% python3 -q
>>> import numpy as np
>>> np.set_printoptions(suppress=True, linewidth=200)
>>> rd = lambda a: np.round(a, 2) + 0
>>> F = np.array([[2, 0, 0, 2],
...     [0, 0, 0, 0],
...     [0, 0, 0, 0],
...     [0, 0, 0, 0],
...     [1, 3, 3, 3],
...     [1, 0, 1, 0],
...     [0, 3, 1, 1],
...     [1, 3, 3, 3],
...     [1, 3, 3, 3],
...     [1, 6, 4, 4],
...     [0, 0, 0, 0],
...     [1, 6, 4, 4],
...     [0, 0, 0, 0]])
>>> vec = np.array([-2, -2, -2, -1])
>>> rhs = F @ vec
>>> rd(np.linalg.pinv(F) @ F)
array([[1., 0., 0., 0.],
       [0., 1., 0., 0.],
       [0., 0., 1., 0.],
       [0., 0., 0., 1.]])
>>> rng = np.random.default_rng(601)
>>> rhs = rhs + 0.1 * rng.normal(size=13)
>>> rd(rhs)
array([ -5.92,   0.  ,   0.06,   0.04, -17.  ,  -4.16,  -8.88, -16.95, -17.07, -26.08,   0.15, -25.84,   0.01])
>>> b, *_ = np.linalg.lstsq(F, rhs)
>>> rd(F.T @ (rhs - F @ b))
array([0., 0., 0., 0.])
>>> Z = F[[4, 1]].astype(float)
>>> for _ in range(4):
...     z = np.linalg.norm(F[:, None] - Z, axis=-1).argmin(axis=1)
...     Z = np.array([F[z == j].mean(axis=0) for j in range(2)])
... 
>>> z
array([1, 1, 1, 1, 0, 1, 0, 0, 0, 0, 1, 0, 1])
>>> np.abs(Z[1] - Z[0]).argmax()
np.int64(1)
>>> np.bincount(z)
array([6, 7])
>>> proj = F @ np.linalg.solve(F.T @ F, F.T)
>>> rd(np.diag(proj))
array([1.  , 0.  , 0.  , 0.  , 0.27, 1.  , 0.45, 0.27, 0.27, 0.36, 0.  , 0.36, 0.  ])
>>> np.allclose(proj @ proj, proj)
True
>>> cen = (F - F.mean(axis=0)) / F.std(axis=0)
>>> np.argwhere(np.abs(cen) > 2)
array([[0, 0]])
>>> rd(cen.std(axis=0))
array([1., 1., 1., 1.])
>>> b = np.linalg.lstsq(np.delete(cen, 3, axis=1), cen[:, 3])[0]
>>> rd(b)
array([0.36, 0.52, 0.27])
>>> z = F[:, 1] > np.median(F[:, 1])
>>> f = F[z].mean(axis=0) - F[~z].mean(axis=0)
>>> rd(f)
array([0.4 , 4.  , 2.86, 2.71])
>>> z.astype(int)
array([0, 0, 0, 0, 1, 0, 1, 1, 1, 1, 0, 1, 0])
>>> W0 = np.load("w.npy")
>>> W0
array([[-0.4, -0.3, -1.1,  1.5,  0. , -0.4,  1.3, -1.2,  0.2, -0.9],
       [ 0. ,  0.9,  1.7, -1.2, -0.6,  0.9,  1.2,  2. , -0.3,  2.3],
       [ 0.5, -0.5,  0.9, -2.6,  1.3,  1.8, -0.2,  1.3,  0.5, -0.7],
       [ 0. ,  0.5, -1.3,  0.7,  0.1,  0.5, -0.3, -0.6, -1.6, -1.4],
       [ 0. ,  0.5,  0.3,  1.8, -0.3, -2.2,  0.5, -0.4, -0.3,  0.7],
       [ 0.2, -0.9,  0.9,  1.6,  0.3,  0.6,  2.2,  0. , -1.1,  0.3]])
>>> rd(np.linalg.norm(W0[4] - W0[1]))
np.float64(5.44)
>>> rd(np.linalg.norm(W0, "nuc"))
np.float64(17.47)
>>> rd(np.linalg.norm(W0, 2))
np.float64(5.75)
